$ ipython --no-banner

In [1]: import numpy as np

In [2]: np.set_printoptions(precision=2, suppress=True, linewidth=100)

In [3]: tidy = lambda a: np.round(a, 2) + 0

In [4]: C = 5 * np.array([[0.6, -0.2, -0.3, -1.0], [-0.3, 0.4, -0.1, -0.9]])

In [5]: rng = np.random.default_rng(91862)

In [6]: idx = rng.integers(0, 2, 11)

In [7]: arr = C[idx] + rng.normal(size=(11, 4))

In [8]: tidy(arr)
Out[8]: 
array([[-2.56,  2.02,  0.31, -4.55],
       [ 2.76, -0.56, -0.27, -6.63],
       [ 3.42, -2.03, -2.25, -5.27],
       [-1.25,  1.86, -1.14, -4.51],
       [-2.24,  2.48,  0.06, -5.19],
       [ 2.07, -0.62, -0.5 , -6.64],
       [-1.6 ,  2.27,  0.28, -5.83],
       [ 3.56, -0.89, -0.77, -4.56],
       [ 2.93, -0.3 , -0.16, -3.87],
       [ 2.77,  0.29, -0.61, -4.87],
       [ 3.93,  0.28, -1.09, -5.21]])

In [9]: O, V = np.linalg.qr(arr[:, :1])[0], np.linalg.qr(arr[:, 1:])[0]

In [10]: sigma = np.linalg.svd(O.T @ V, compute_uv=False)

In [11]: tidy(sigma)
Out[11]: array([0.9])

In [12]: (sigma > 0.9).sum()
Out[12]: np.int64(1)

In [13]: tidy(np.linalg.norm(O @ O.T - V @ V.T, 2))
Out[13]: np.float64(1.0)

In [14]: Ac = arr - arr.mean(axis=0)

In [15]: U, sigma, VT = np.linalg.svd(Ac, full_matrices=False)

In [16]: tidy(np.abs(VT[-1]))
Out[16]: array([0.24, 0.67, 0.67, 0.22])

In [17]: tidy(sigma ** 2 / (sigma ** 2).sum())
Out[17]: array([0.86, 0.08, 0.04, 0.02])

In [18]: tidy((sigma ** 2).sum() ** 2 / (sigma ** 4).sum())
Out[18]: np.float64(1.35)

In [19]: np.abs(VT[0]).argmax()
Out[19]: np.int64(0)

In [20]: tidy(VT[0] * np.sign(VT[0, np.abs(VT[0]).argmax()]))
Out[20]: array([ 0.86, -0.48, -0.16, -0.03])

In [21]: (np.sign(U[:, 0]) == np.sign(U[0, 0])).astype(int)
Out[21]: array([1, 0, 0, 1, 1, 0, 1, 0, 0, 0, 0])

In [22]: tidy(sigma)
Out[22]: array([9.36, 2.81, 2.15, 1.48])

In [23]: np.linalg.matrix_rank(Ac)
Out[23]: np.int64(4)

In [24]: tidy(Ac.mean(axis=0))
Out[24]: array([0., 0., 0., 0.])

In [25]: proj = arr @ np.linalg.solve(arr.T @ arr, arr.T)

In [26]: np.allclose(proj @ proj, proj)
Out[26]: True

In [27]: W0 = np.load("arr.npy")

In [28]: W0
Out[28]: 
array([[ 0, -3,  1, -1, -2, -3, -3, -2],
       [ 0,  0,  0,  0,  2, -2, -3,  1],
       [-1,  3, -2,  0, -1,  0,  3,  0],
       [-3, -1, -3,  0,  0, -1,  3,  1],
       [ 2, -2,  1,  2,  0,  1,  1,  3],
       [-1,  0,  0, -3,  3,  1,  2,  2],
       [ 2, -1,  0, -3, -1,  2,  1, -3],
       [ 2,  3,  2, -1, -3, -2,  0,  2]])

In [29]: out = W0 / np.linalg.norm(W0, axis=1, keepdims=True)

In [30]: cov = out @ out.T

In [31]: (np.abs(cov) > 0.9).astype(int)
Out[31]: 
array([[1, 0, 0, 0, 0, 0, 0, 0],
       [0, 1, 0, 0, 0, 0, 0, 0],
       [0, 0, 1, 0, 0, 0, 0, 0],
       [0, 0, 0, 1, 0, 0, 0, 0],
       [0, 0, 0, 0, 1, 0, 0, 0],
       [0, 0, 0, 0, 0, 1, 0, 0],
       [0, 0, 0, 0, 0, 0, 1, 0],
       [0, 0, 0, 0, 0, 0, 0, 1]])

In [32]: tidy(cov)
Out[32]: 
array([[ 1.  ,  0.35, -0.6 , -0.24, -0.23, -0.5 ,  0.15,  0.06],
       [ 0.35,  1.  , -0.53, -0.26, -0.1 ,  0.  , -0.53,  0.  ],
       [-0.6 , -0.53,  1.  ,  0.56, -0.29,  0.15, -0.04,  0.21],
       [-0.24, -0.26,  0.56,  1.  , -0.07,  0.35, -0.24, -0.34],
       [-0.23, -0.1 , -0.29, -0.07,  1.  ,  0.04, -0.23,  0.07],
       [-0.5 ,  0.  ,  0.15,  0.35,  0.04,  1.  ,  0.07, -0.19],
       [ 0.15, -0.53, -0.04, -0.24, -0.23,  0.07,  1.  , -0.09],
       [ 0.06,  0.  ,  0.21, -0.34,  0.07, -0.19, -0.09,  1.  ]])

In [33]: np.argwhere(np.triu(np.abs(cov) > 0.95, 1))
Out[33]: array([], shape=(0, 2), dtype=int64)

In [34]: U, sigma = np.linalg.svd(W0)
Traceback (most recent call last):
  Cell In[34], line 1
    U, sigma = np.linalg.svd(W0)
ValueError: too many values to unpack (expected 2)


In [35]: U, sigma, VT = np.linalg.svd(W0, full_matrices=False)

In [36]: tidy(np.abs(VT[0]))
Out[36]: array([0.31, 0.26, 0.37, 0.02, 0.24, 0.29, 0.7 , 0.26])

In [37]: U.shape, sigma.shape, VT.shape
Out[37]: ((8, 8), (8,), (8, 8))

In [38]: tidy(VT @ VT.T)
Out[38]: 
array([[1., 0., 0., 0., 0., 0., 0., 0.],
       [0., 1., 0., 0., 0., 0., 0., 0.],
       [0., 0., 1., 0., 0., 0., 0., 0.],
       [0., 0., 0., 1., 0., 0., 0., 0.],
       [0., 0., 0., 0., 1., 0., 0., 0.],
       [0., 0., 0., 0., 0., 1., 0., 0.],
       [0., 0., 0., 0., 0., 0., 1., 0.],
       [0., 0., 0., 0., 0., 0., 0., 1.]])

In [39]: x0 = np.array([0, 1, 2, 2, 2, 2, 1, 2])

In [40]: W0 @ np.eye(8)[0]
Out[40]: array([ 0.,  0., -1., -3.,  2., -1.,  2.,  2.])

In [41]: W0 @ np.ones(8)
Out[41]: array([-13.,  -2.,   2.,  -4.,   8.,   4.,  -3.,   3.])

In [42]: W0 @ x0
Out[42]: array([-20,  -1,   0,  -4,  13,   8, -10,  -1])

In [43]: M = np.load("out10.npy")

In [44]: M
Out[44]: 
array([[1.  , 0.9 , 0.81, 0.73, 0.66, 0.59, 0.53, 0.48, 0.43, 0.39, 0.35, 0.31, 0.28],
       [0.9 , 1.  , 0.9 , 0.81, 0.73, 0.66, 0.59, 0.53, 0.48, 0.43, 0.39, 0.35, 0.31],
       [0.81, 0.9 , 1.  , 0.9 , 0.81, 0.73, 0.66, 0.59, 0.53, 0.48, 0.43, 0.39, 0.35],
       [0.73, 0.81, 0.9 , 1.  , 0.9 , 0.81, 0.73, 0.66, 0.59, 0.53, 0.48, 0.43, 0.39],
       [0.66, 0.73, 0.81, 0.9 , 1.  , 0.9 , 0.81, 0.73, 0.66, 0.59, 0.53, 0.48, 0.43],
       [0.59, 0.66, 0.73, 0.81, 0.9 , 1.  , 0.9 , 0.81, 0.73, 0.66, 0.59, 0.53, 0.48],
       [0.53, 0.59, 0.66, 0.73, 0.81, 0.9 , 1.  , 0.9 , 0.81, 0.73, 0.66, 0.59, 0.53],
       [0.48, 0.53, 0.59, 0.66, 0.73, 0.81, 0.9 , 1.  , 0.9 , 0.81, 0.73, 0.66, 0.59],
       [0.43, 0.48, 0.53, 0.59, 0.66, 0.73, 0.81, 0.9 , 1.  , 0.9 , 0.81, 0.73, 0.66],
       [0.39, 0.43, 0.48, 0.53, 0.59, 0.66, 0.73, 0.81, 0.9 , 1.  , 0.9 , 0.81, 0.73],
       [0.35, 0.39, 0.43, 0.48, 0.53, 0.59, 0.66, 0.73, 0.81, 0.9 , 1.  , 0.9 , 0.81],
       [0.31, 0.35, 0.39, 0.43, 0.48, 0.53, 0.59, 0.66, 0.73, 0.81, 0.9 , 1.  , 0.9 ],
       [0.28, 0.31, 0.35, 0.39, 0.43, 0.48, 0.53, 0.59, 0.66, 0.73, 0.81, 0.9 , 1.  ]])

In [45]: x0 = np.ones(13)

In [46]: for _ in range(3):
    ...:     x0 = M @ x0
    ...:     x0 /= np.linalg.norm(x0)
    ...:     print(round(x0 @ M @ x0, 2))
    ...: 
8.74
8.74
8.74

In [47]: tidy(np.linalg.eigvalsh(M)[-1])
Out[47]: np.float64(8.74)

In [48]: r0 = np.array([2, 0, -3, 3, 1, -3, 1, 0, 2, 3, -3, -3, 0])

In [49]: out = M + np.outer(r0, np.eye(13)[8])

In [50]: np.linalg.matrix_rank(np.linalg.inv(out) - np.linalg.inv(M), tol=1e-8)
Out[50]: np.int64(1)

In [51]: np.linalg.matrix_rank(out - M)
Out[51]: np.int64(1)

In [52]: out = M / np.linalg.norm(M, axis=1, keepdims=True)

In [53]: cov = out @ out.T

In [54]: tidy(np.linalg.norm(out, axis=1))
Out[54]: array([1., 1., 1., 1., 1., 1., 1., 1., 1., 1., 1., 1., 1.])

In [55]: w, V = np.linalg.eigvalsh(M)
Traceback (most recent call last):
  Cell In[55], line 1
    w, V = np.linalg.eigvalsh(M)
ValueError: too many values to unpack (expected 2)


In [56]: w, V = np.linalg.eigh(M)

In [57]: tidy(np.linalg.eigvalsh(M + -3 * np.eye(13)))
Out[57]: array([-2.95, -2.94, -2.94, -2.94, -2.92, -2.9 , -2.88, -2.84, -2.77, -2.61, -2.22, -0.82,  5.74])

In [58]: (w > 1e-8).sum(), (w < -1e-8).sum()
Out[58]: (np.int64(13), np.int64(0))

In [59]: tidy(w)
Out[59]: array([0.05, 0.06, 0.06, 0.06, 0.08, 0.1 , 0.12, 0.16, 0.23, 0.39, 0.78, 2.18, 8.74])

In [60]: tidy(np.linalg.svd(M, compute_uv=False))
Out[60]: array([8.74, 2.18, 0.78, 0.39, 0.23, 0.16, 0.12, 0.1 , 0.08, 0.06, 0.06, 0.06, 0.05])
